% python3 -q
>>> import numpy as np
>>> import numpy.linalg as la
>>> np.set_printoptions(precision=2, suppress=True, linewidth=200)
>>> feats = np.load("case10.npy")
>>> feats
array([[  5.9 ,   8.97,  -4.08,  -5.89,  -6.93,  -2.87,   6.9 ,  -8.1 ,  -0.92,  -7.99],
       [ -4.94,  -4.09,  -4.92,   6.9 ,   3.15,  -1.93, -14.94,   9.96,  -5.94,   4.96],
       [ -5.08,  -3.9 ,  -5.1 ,   6.94,   3.06,  -2.24, -15.13,   9.91,  -5.97,   4.9 ],
       [  6.13,   9.02,  -3.86,  -6.04,  -7.39,  -2.96,   6.92,  -8.06,  -1.13,  -8.01],
       [ -9.75,  -8.02,  -9.94,  13.94,   6.02,  -3.91, -29.95,  19.86, -12.14,  10.22],
       [  8.05,  19.05, -21.93,  -3.89, -14.91, -12.89,  -9.06,  -3.98, -14.97, -14.  ],
       [ -7.21, -14.07,  12.82,   4.94,  10.94,   7.94,   1.02,   5.86,   7.99,  10.92],
       [ -5.  ,  -3.96,  -4.95,   7.  ,   2.92,  -1.97, -15.01,  10.08,  -6.05,   5.19],
       [-12.88, -23.16,  17.01,  10.96,  17.91,  10.8 ,  -5.99,  13.92,   8.91,  19.07]])
>>> la.matrix_rank(feats, rtol=0.1)
np.int64(2)
>>> np.argsort(-la.norm(feats, axis=0).round(6), kind="stable")[:3]
array([6, 1, 2])
>>> round(la.norm(feats, 2) / la.norm(feats), 2)
np.float64(0.8)
>>> [round(float(x), 2) for x in la.svd(feats, compute_uv=False)[:3]]
[77.25, 57.67, 0.58]
>>> x = np.array([-4, 3, 9, 9, 3, 3, 4, -3, -1, -2])
>>> h = np.maximum(feats @ x, 0)
>>> np.tanh(feats @ x)
array([-1., -1., -1., -1., -1., -1.,  1., -1.,  1.])
>>> np.maximum(feats @ (3 * x), 0)
array([  0.  ,   0.  ,   0.  ,   0.  ,   0.  ,   0.  , 479.34,   0.  , 621.39])
>>> feats * (h > 1e-9)[:, None]
array([[  0.  ,   0.  ,  -0.  ,  -0.  ,  -0.  ,  -0.  ,   0.  ,  -0.  ,  -0.  ,  -0.  ],
       [ -0.  ,  -0.  ,  -0.  ,   0.  ,   0.  ,  -0.  ,  -0.  ,   0.  ,  -0.  ,   0.  ],
       [ -0.  ,  -0.  ,  -0.  ,   0.  ,   0.  ,  -0.  ,  -0.  ,   0.  ,  -0.  ,   0.  ],
       [  0.  ,   0.  ,  -0.  ,  -0.  ,  -0.  ,  -0.  ,   0.  ,  -0.  ,  -0.  ,  -0.  ],
       [ -0.  ,  -0.  ,  -0.  ,   0.  ,   0.  ,  -0.  ,  -0.  ,   0.  ,  -0.  ,   0.  ],
       [  0.  ,   0.  ,  -0.  ,  -0.  ,  -0.  ,  -0.  ,  -0.  ,  -0.  ,  -0.  ,  -0.  ],
       [ -7.21, -14.07,  12.82,   4.94,  10.94,   7.94,   1.02,   5.86,   7.99,  10.92],
       [ -0.  ,  -0.  ,  -0.  ,   0.  ,   0.  ,  -0.  ,  -0.  ,   0.  ,  -0.  ,   0.  ],
       [-12.88, -23.16,  17.01,  10.96,  17.91,  10.8 ,  -5.99,  13.92,   8.91,  19.07]])
>>> np.flatnonzero(h > 1e-9)
array([6, 8])
>>> np.maximum(feats @ x, 0) - np.maximum(-feats @ x, 0)
array([ -47.02,  -64.65,  -66.44,  -48.6 , -130.41, -272.16,  159.78,  -65.19,  207.13])
>>> left, sig, vt = la.svd(feats)
>>> sig
array([77.25, 57.67,  0.58,  0.3 ,  0.28,  0.24,  0.16,  0.08,  0.05])
>>> M2 = left[:, :2] @ np.diag(sig[:2]) @ vt[:2]
>>> round(float(np.abs(feats - M2).max()), 2)
0.31
>>> la.matrix_rank(feats, rtol=0.05)
np.int64(2)
>>> blk = np.stack([feats, 2 * feats, feats[::-1]])
>>> print(la.norm(blk, axis=(1, 2)))
[ 96.41 192.81  96.41]
>>> print(blk.shape)
(3, 9, 10)
>>> print((blk @ feats.T).shape)
(3, 9, 9)
>>> feats.sum(axis=0)
array([-24.78, -20.16, -24.95,  34.86,  14.77, -10.03, -75.24,  49.45, -30.22,  25.26])
>>> print(np.round(la.norm(feats), 2))
96.41
>>> np.abs(feats).max()
np.float64(29.95)
>>> J = np.load("layer13.npy")
>>> J
array([[  1,  -4,  16, -64],
       [  1,  -3,   9, -27],
       [  1,  -2,   4,  -8],
       [  1,  -1,   1,  -1],
       [  1,   0,   0,   0],
       [  1,   1,   1,   1]])
>>> theta = np.radians(67)
>>> r_ = np.eye(4)
>>> r_[0, 0] = r_[3, 3] = np.cos(theta)
>>> r_[0, 3], r_[3, 0] = -np.sin(theta), np.sin(theta)
>>> print(r_)
[[ 0.39  0.    0.   -0.92]
 [ 0.    1.    0.    0.  ]
 [ 0.    0.    1.    0.  ]
 [ 0.92  0.    0.    0.39]]
>>> M2 = J @ r_.T
>>> np.abs(M2 - J).max(axis=0)
array([58.3 ,  0.  ,  0.  , 39.91])
>>> rng = np.random.default_rng(357475)
>>> E = rng.normal(size=(29, 8))
>>> E = 3 * E / la.norm(E, axis=1, keepdims=True)
>>> E
array([[-0.54,  1.39,  0.86,  0.38,  0.23, -1.72,  0.28,  1.67],
       [ 1.65,  1.52,  0.97,  0.48,  1.39,  0.15, -0.09, -0.93],
       [-0.54,  2.13, -1.58, -0.85,  0.47, -0.65,  0.55,  0.02],
       [ 1.  ,  0.47,  0.04, -1.74,  0.79, -1.63,  0.64, -1.03],
       [-0.34,  0.15, -1.13,  2.3 ,  0.58, -0.7 , -0.31, -1.16],
       [ 1.01, -0.58, -0.71,  0.81, -2.48, -0.36, -0.4 ,  0.21],
       [-0.36,  1.38, -0.7 ,  1.28,  0.84, -0.64,  1.9 , -0.3 ],
       [ 1.49, -0.51, -0.55, -1.12,  0.97,  1.74,  0.91, -0.36],
       [ 1.62,  0.76, -1.16,  0.5 , -0.35, -0.6 , -1.71,  0.9 ],
       [-0.53, -0.01,  1.38, -0.83,  1.4 ,  0.85, -1.35,  1.27],
       [-0.26,  1.35,  1.54,  0.1 , -2.03,  0.45, -0.38, -0.51],
       [ 1.21,  1.37, -0.54, -0.83, -0.07,  0.82,  0.29,  1.98],
       [ 2.  ,  0.4 ,  0.67,  0.06,  1.7 ,  0.87,  0.62,  0.61],
       [-0.58, -0.32,  0.24, -2.33,  0.65,  1.5 ,  0.44, -0.45],
       [-0.6 , -1.21,  0.83,  1.76, -0.54, -0.93, -0.9 ,  1.19],
       [-1.62,  0.27, -1.77, -0.17, -0.36,  0.01, -1.28,  1.18],
       [ 0.56, -0.44, -0.07, -2.15,  0.4 ,  1.2 , -1.4 ,  0.56],
       [-0.49, -0.9 , -0.17,  0.08,  0.48, -0.85,  2.54,  0.71],
       [ 0.02, -1.51,  0.24, -0.06,  1.19, -0.4 ,  2.23, -0.31],
       [ 0.45,  1.99,  0.64,  1.6 ,  0.97,  0.09,  0.46,  0.85],
       [ 1.3 , -1.59, -1.67, -0.86,  0.88,  0.02, -0.19,  0.67],
       [-0.77,  0.64,  1.78,  0.42, -0.55, -0.3 , -0.38, -2.03],
       [ 1.91,  0.64, -0.73,  0.32,  0.17, -1.75,  1.06,  0.25],
       [-0.38, -0.16, -1.79,  0.14,  1.56, -0.23, -1.43,  1.04],
       [-0.29, -1.13, -0.58, -0.85,  0.86,  2.17, -0.22, -1.05],
       [ 0.03, -0.4 , -1.43, -0.8 , -0.17, -1.68,  1.75, -0.48],
       [-0.31, -1.8 , -0.81, -0.7 , -0.73, -1.17, -0.85,  1.38],
       [ 0.54,  0.29, -0.9 ,  0.1 , -2.3 ,  0.12, -1.54, -0.34],
       [-0.53, -0.61, -2.59, -0.79,  0.14,  0.58,  0.62, -0.54]])
>>> M2 = feats / la.norm(feats, axis=1, keepdims=True)
>>> gram = M2 @ M2.T
>>> (gram - 2 * np.eye(9)).round(6).argmax(axis=1)
array([3, 4, 1, 0, 7, 3, 8, 4, 6])
>>> (np.abs(gram) > 0.9).astype(int)
array([[1, 0, 0, 1, 0, 0, 0, 0, 1],
       [0, 1, 1, 0, 1, 0, 0, 1, 0],
       [0, 1, 1, 0, 1, 0, 0, 1, 0],
       [1, 0, 0, 1, 0, 0, 0, 0, 1],
       [0, 1, 1, 0, 1, 0, 0, 1, 0],
       [0, 0, 0, 0, 0, 1, 1, 0, 0],
       [0, 0, 0, 0, 0, 1, 1, 0, 1],
       [0, 1, 1, 0, 1, 0, 0, 1, 0],
       [1, 0, 0, 1, 0, 0, 1, 0, 1]])
>>> la.norm(M2, axis=1)
array([1., 1., 1., 1., 1., 1., 1., 1., 1.])
>>> gram
array([[ 1.  , -0.71, -0.7 ,  1.  , -0.71,  0.66, -0.83, -0.71, -0.94],
       [-0.71,  1.  ,  1.  , -0.71,  1.  ,  0.06,  0.2 ,  1.  ,  0.43],
       [-0.7 ,  1.  ,  1.  , -0.7 ,  1.  ,  0.07,  0.19,  1.  ,  0.41],
       [ 1.  , -0.71, -0.7 ,  1.  , -0.7 ,  0.66, -0.84, -0.7 , -0.94],
       [-0.71,  1.  ,  1.  , -0.7 ,  1.  ,  0.06,  0.2 ,  1.  ,  0.42],
       [ 0.66,  0.06,  0.07,  0.66,  0.06,  1.  , -0.97,  0.06, -0.88],
       [-0.83,  0.2 ,  0.19, -0.84,  0.2 , -0.97,  1.  ,  0.2 ,  0.97],
       [-0.71,  1.  ,  1.  , -0.7 ,  1.  ,  0.06,  0.2 ,  1.  ,  0.42],
       [-0.94,  0.43,  0.41, -0.94,  0.42, -0.88,  0.97,  0.42,  1.  ]])
